% python3 -q
>>> import numpy as np
>>> np.set_printoptions(suppress=True, linewidth=120)
>>> M = np.loadtxt("block2.csv", delimiter=",")
>>> M.round(2) + 0
array([[-0.31,  0.84,  0.16, -0.42],
       [ 0.27, -0.36,  0.1 , -0.89],
       [-0.58, -0.17, -0.77, -0.2 ],
       [-0.7 , -0.37,  0.61,  0.  ]])
>>> rng = np.random.default_rng(259)
>>> z = rng.permutation(4)
>>> B = M[:, z] * rng.choice([-1, 1], 4)
>>> B.round(2) + 0
array([[ 0.84, -0.42, -0.31, -0.16],
       [-0.36, -0.89,  0.27, -0.1 ],
       [-0.17, -0.2 , -0.58,  0.77],
       [-0.37,  0.  , -0.7 , -0.61]])
>>> U, _, vt = np.linalg.svd(M.T @ B)
>>> np.round(np.linalg.lstsq(M, B)[0], 2) + 0
array([[ 0.,  0.,  1.,  0.],
       [ 1.,  0.,  0.,  0.],
       [ 0.,  0.,  0., -1.],
       [ 0.,  1.,  0.,  0.]])
>>> z
array([1, 3, 0, 2])
>>> np.round(U @ vt, 2) + 0
array([[ 0.,  0.,  1.,  0.],
       [ 1.,  0.,  0.,  0.],
       [ 0.,  0.,  0., -1.],
       [ 0.,  1.,  0.,  0.]])
>>> U, sv, vt = np.linalg.svd(M, full_matrices=False)
>>> np.sqrt((sv ** 2).sum()), round(np.linalg.norm(M), 2)
(np.float64(2.0), np.float64(2.0))
>>> U.shape, sv.shape, vt.shape
((4, 4), (4,), (4, 4))
>>> sv.round(2)
array([1., 1., 1., 1.])
>>> (sv > 1e-8).sum()
np.int64(4)
>>> np.round(U.T @ U, 2) + 0
array([[1., 0., 0., 0.],
       [0., 1., 0., 0.],
       [0., 0., 1., 0.],
       [0., 0., 0., 1.]])
